In [1]: import numpy as np

In [2]: np.set_printoptions(precision=2, suppress=True, linewidth=100, floatmode="fixed")

In [3]: rnd = lambda a: np.round(a, 2) + 0

In [4]: A = np.load("case18.npy")

In [5]: A
Out[5]: 
array([[0, 1, 1, 0],
       [1, 0, 1, 0],
       [1, 1, 0, 1],
       [0, 0, 1, 0]])

In [6]: # equal to its transpose

In [7]: rnd(np.linalg.det(2 * A)), rnd(np.linalg.det(A))
Out[7]: (np.float64(16.0), np.float64(1.0))

In [8]: np.einsum("ij,ji->", A, A)
Out[8]: np.int64(8)

In [9]: np.einsum("ii->", A)
Out[9]: np.int64(0)

In [10]: rnd(np.poly(A))
Out[10]: array([ 1.00,  0.00, -4.00, -2.00,  1.00])

In [11]: np.kron(np.eye(2, dtype=int), A)
Out[11]: 
array([[0, 1, 1, 0, 0, 0, 0, 0],
       [1, 0, 1, 0, 0, 0, 0, 0],
       [1, 1, 0, 1, 0, 0, 0, 0],
       [0, 0, 1, 0, 0, 0, 0, 0],
       [0, 0, 0, 0, 0, 1, 1, 0],
       [0, 0, 0, 0, 1, 0, 1, 0],
       [0, 0, 0, 0, 1, 1, 0, 1],
       [0, 0, 0, 0, 0, 0, 1, 0]])

In [12]: rnd(np.linalg.eigvals(A).sum().real)
Out[12]: np.float64(0.0)

In [13]: rnd(np.linalg.eigvals(A))
Out[13]: array([ 2.17,  0.31, -1.00, -1.48])

In [14]: vals, V = np.linalg.eigh(A)

In [15]: vec = np.array([1, -2, 1, 1])

In [16]: rnd(V * np.abs(vals) @ V.T)
Out[16]: 
array([[ 1.27,  0.27,  0.33,  0.45],
       [ 0.27,  1.27,  0.33,  0.45],
       [ 0.33,  0.33,  1.66, -0.12],
       [ 0.45,  0.45, -0.12,  0.76]])

In [17]: rnd(V * np.maximum(vals, 0) @ V.T)
Out[17]: 
array([[0.64, 0.64, 0.66, 0.23],
       [0.64, 0.64, 0.66, 0.23],
       [0.66, 0.66, 0.83, 0.44],
       [0.23, 0.23, 0.44, 0.38]])

In [18]: print((np.sign(V[:, -1].round(6)) == np.sign(V[0, -1].round(6))).astype(int))
[1 1 1 1]

In [19]: vec @ A @ vec
Out[19]: np.int64(-4)

In [20]: np.abs(A).sum(axis=1).max(), rnd(np.abs(vals).max())
Out[20]: (np.int64(3), np.float64(2.17))
